>>> import numpy as np
>>> from numpy import linalg as LA
>>> np.set_printoptions(suppress=True, linewidth=200)
>>> X = np.minimum.outer(np.arange(1, 5), np.arange(1, 5)) * 5
>>> X
array([[ 5,  5,  5,  5],
       [ 5, 10, 10, 10],
       [ 5, 10, 15, 15],
       [ 5, 10, 15, 20]])
>>> L = LA.cholesky(X)
>>> np.round(np.diag(L) ** 2, 2)
array([5., 5., 5., 5.])
>>> np.round(L @ L.T, 2)
array([[ 5.,  5.,  5.,  5.],
       [ 5., 10., 10., 10.],
       [ 5., 10., 15., 15.],
       [ 5., 10., 15., 20.]])
>>> LA.eigvalsh(X).min() > 0
np.True_
>>> L.round(2)
array([[2.24, 0.  , 0.  , 0.  ],
       [2.24, 2.24, 0.  , 0.  ],
       [2.24, 2.24, 2.24, 0.  ],
       [2.24, 2.24, 2.24, 2.24]])
>>> F = np.array([[1, 0, 0, 2], [1, 1, 0, 0], [5, 4, 0, 2]])
>>> F
array([[1, 0, 0, 2],
       [1, 1, 0, 0],
       [5, 4, 0, 2]])
>>> Uu, sig, vt = LA.svd(F)
>>> sig.round(2) + 0
array([6.98, 1.82, 0.  ])
>>> A2 = Uu[:, :2] @ np.diag(sig[:2]) @ vt[:2]
>>> round(LA.norm(F - A2, 2), 2), round(sig[2], 2)
(np.float64(0.0), np.float64(0.0))
>>> round(float(np.abs(F - A2).max()), 2)
0.0
>>> th = np.radians(30)
>>> r_ = np.eye(4)
>>> r_[0, 0] = r_[2, 2] = np.cos(th)
>>> r_[0, 2], r_[2, 0] = -np.sin(th), np.sin(th)
>>> r_.round(2)
array([[ 0.87,  0.  , -0.5 ,  0.  ],
       [ 0.  ,  1.  ,  0.  ,  0.  ],
       [ 0.5 ,  0.  ,  0.87,  0.  ],
       [ 0.  ,  0.  ,  0.  ,  1.  ]])
>>> A2 = F @ r_.T
>>> np.round(np.abs(A2 - F).max(axis=0), 2)
array([0.67, 0.  , 2.5 , 0.  ])
>>> np.allclose(LA.norm(F, axis=1), LA.norm(A2, axis=1))
True
>>> A = np.load("block11.npy")
>>> A
array([[16,  8,  6,  6],
       [ 8,  8,  4,  4],
       [ 6,  4,  5,  4],
       [ 6,  4,  4,  5]])
>>> # symmetric, so the eigenvalues are real
>>> A2 = A / LA.norm(A, axis=1, keepdims=True)
>>> cov = A2 @ A2.T
>>> np.round(LA.norm(A2, axis=1), 2)
array([1., 1., 1., 1.])
>>> cov.round(2)
array([[1.  , 0.96, 0.95, 0.95],
       [0.96, 1.  , 0.95, 0.95],
       [0.95, 0.95, 1.  , 0.99],
       [0.95, 0.95, 0.99, 1.  ]])
>>> np.argwhere(np.triu(np.abs(cov) > 0.95, 1))
array([[0, 1],
       [0, 2],
       [0, 3],
       [1, 2],
       [1, 3],
       [2, 3]])
>>> Q = A.astype(float).copy()
>>> for j in range(4):
...     Q[:, j] -= Q[:, :j] @ (Q[:, :j].T @ Q[:, j])
...     Q[:, j] /= LA.norm(Q[:, j])
... 
>>> np.round(Q.T @ Q, 2) + 0
array([[1., 0., 0., 0.],
       [0., 1., 0., 0.],
       [0., 0., 1., 0.],
       [0., 0., 0., 1.]])
>>> np.round(Q.T @ A, 2) + 0
array([[19.8 , 12.12,  9.19,  9.19],
       [ 0.  ,  3.61,  1.26,  1.26],
       [ 0.  ,  0.  ,  2.63,  2.25],
       [ 0.  ,  0.  ,  0.  ,  1.36]])
>>> rng = np.random.default_rng(711)
>>> idx = rng.permutation(4)
>>> idx
array([1, 2, 3, 0])
>>> A2 = A[idx][:, idx]
>>> A2
array([[ 8,  4,  4,  8],
       [ 4,  5,  4,  6],
       [ 4,  4,  5,  6],
       [ 8,  6,  6, 16]])
>>> round(LA.det(A2), 2), np.round(LA.det(A[idx]), 2)
(np.float64(256.0), np.float64(-256.0))
>>> np.round(np.sort(np.abs(LA.eigvals(A2))), 2)
array([ 1.  ,  2.8 ,  3.42, 26.79])
>>> data = np.loadtxt("arr.csv", delimiter=",")
>>> data.round(2)
array([[0.2 , 0.8 , 0.  ],
       [0.17, 0.83, 0.  ],
       [0.33, 0.22, 0.44]])
>>> np.allclose(data @ data.T, data.T @ data)
False
>>> np.round((data - data.T) / 2, 2)
array([[ 0.  ,  0.32, -0.17],
       [-0.32,  0.  , -0.11],
       [ 0.17,  0.11,  0.  ]])
>>> np.round(np.sort(np.abs(LA.eigvals(data))), 2)
array([0.03, 0.44, 1.  ])
>>> np.round(np.abs(LA.eigvals(data)).max(), 2)
np.float64(1.0)
>>> np.round(np.trace(data), 2)
np.float64(1.48)
>>> np.allclose(data, data.T)
False
>>> evals, V = LA.eig(data)
>>> np.round(np.sort(LA.eigvals(LA.inv(data))), 2)
array([ 1.  ,  2.25, 30.  ])
>>> np.round(np.sort(LA.eigvals(data @ data)), 2) + 0
array([0. , 0.2, 1. ])
>>> np.round(np.abs(LA.svd(data)[2][-1]), 2)
array([0.83, 0.19, 0.53])
>>> LA.matrix_rank(data, rtol=0.1)
np.int64(2)
>>> np.argsort(-LA.norm(data, axis=0).round(6), kind="stable")[:3]
array([1, 2, 0])
>>> [round(float(x), 2) for x in LA.svd(data, compute_uv=False)[:3]]
[1.23, 0.51, 0.02]
>>> x0 = np.array([-6, 8, 9])
>>> target = data @ x0
>>> target.round(2)
array([5.2 , 5.67, 3.78])
>>> np.round(LA.solve(data.T, data[1]), 2)
array([0., 1., 0.])
>>> E = np.loadtxt("data.csv", delimiter=",")
>>> E
array([[0., 1., 0., 0.],
       [1., 0., 0., 0.],
       [0., 0., 1., 0.],
       [0., 0., 0., 1.]])
>>> # rows sum to 1
>>> T = np.stack([E, 4 * E, E[::-1]])
>>> np.einsum("bij,cij->bc", T, T)
array([[ 4., 16.,  0.],
       [16., 64.,  0.],
       [ 0.,  0.,  4.]])
>>> T.shape
(3, 4, 4)
>>> T.sum(axis=0)
array([[0., 5., 0., 1.],
       [5., 0., 1., 0.],
       [1., 0., 5., 0.],
       [0., 1., 0., 5.]])
>>> np.round(LA.norm(T, axis=(1, 2)), 2)
array([2., 8., 2.])
>>> LA.matrix_rank(T)
array([4, 4, 4])
>>> evals, V = LA.eig(E)
>>> E @ V[:, 0] - evals[0] * V[:, 0]
array([0., 0., 0., 0.])
>>> np.round(np.sort(LA.eigvals(E.T)), 2)
array([-1.,  1.,  1.,  1.])
>>> np.round(np.sort(LA.eigvals(LA.inv(E))), 2)
array([-1.,  1.,  1.,  1.])
>>> np.round(np.sort(LA.eigvals(E @ E)), 2)
array([1., 1., 1., 1.])
>>> E.sum(axis=1)
array([1., 1., 1., 1.])
>>> np.round(np.sort(np.abs(LA.eigvals(E)))[::-1], 2)
array([1., 1., 1., 1.])
>>> np.round(LA.matrix_power(E, 2), 2)
array([[1., 0., 0., 0.],
       [0., 1., 0., 0.],
       [0., 0., 1., 0.],
       [0., 0., 0., 1.]])
>>> pr = np.eye(4)[0]
>>> for _ in range(5):
...     pr = pr @ E
...     print(pr.round(2))
... 
[0. 1. 0. 0.]
[1. 0. 0. 0.]
[0. 1. 0. 0.]
[1. 0. 0. 0.]
[0. 1. 0. 0.]
>>> np.all(LA.eigvalsh(E) > 0)
np.False_
>>> [round(float(LA.det(E[:i, :i])), 2) + 0 for i in range(1, 5)]
[0.0, -1.0, -1.0, -1.0]
>>> arr = -3 * np.eye(4) + np.eye(4, k=1)
>>> arr
array([[-3.,  1.,  0.,  0.],
       [ 0., -3.,  1.,  0.],
       [ 0.,  0., -3.,  1.],
       [ 0.,  0.,  0., -3.]])
>>> idx = rng.permutation(4)
>>> idx
array([0, 3, 2, 1])
>>> A2 = arr[idx][:, idx]
>>> np.allclose(A2, arr)
False
>>> np.trace(A2)
np.float64(-12.0)
>>> th = np.deg2rad(180)
>>> J = np.eye(4)
>>> J[np.ix_([0, 3], [0, 3])] = [[np.cos(th), -np.sin(th)], [np.sin(th), np.cos(th)]]
>>> J.round(2) + 0
array([[-1.,  0.,  0.,  0.],
       [ 0.,  1.,  0.,  0.],
       [ 0.,  0.,  1.,  0.],
       [ 0.,  0.,  0., -1.]])
>>> evals, V = LA.eig(arr)
>>> np.round(np.sort(LA.eigvals(arr @ arr)), 2)
array([9., 9., 9., 9.])
>>> arr @ V[:, 0] - evals[0] * V[:, 0]
array([0., 0., 0., 0.])
>>> np.prod(evals)
np.float64(81.0)
>>> np.round(np.sort(LA.eigvals(LA.inv(arr))), 2)
array([-0.33, -0.33, -0.33, -0.33])
>>> np.round(np.sort(LA.eigvals(arr.T)), 2)
array([-3., -3., -3., -3.])
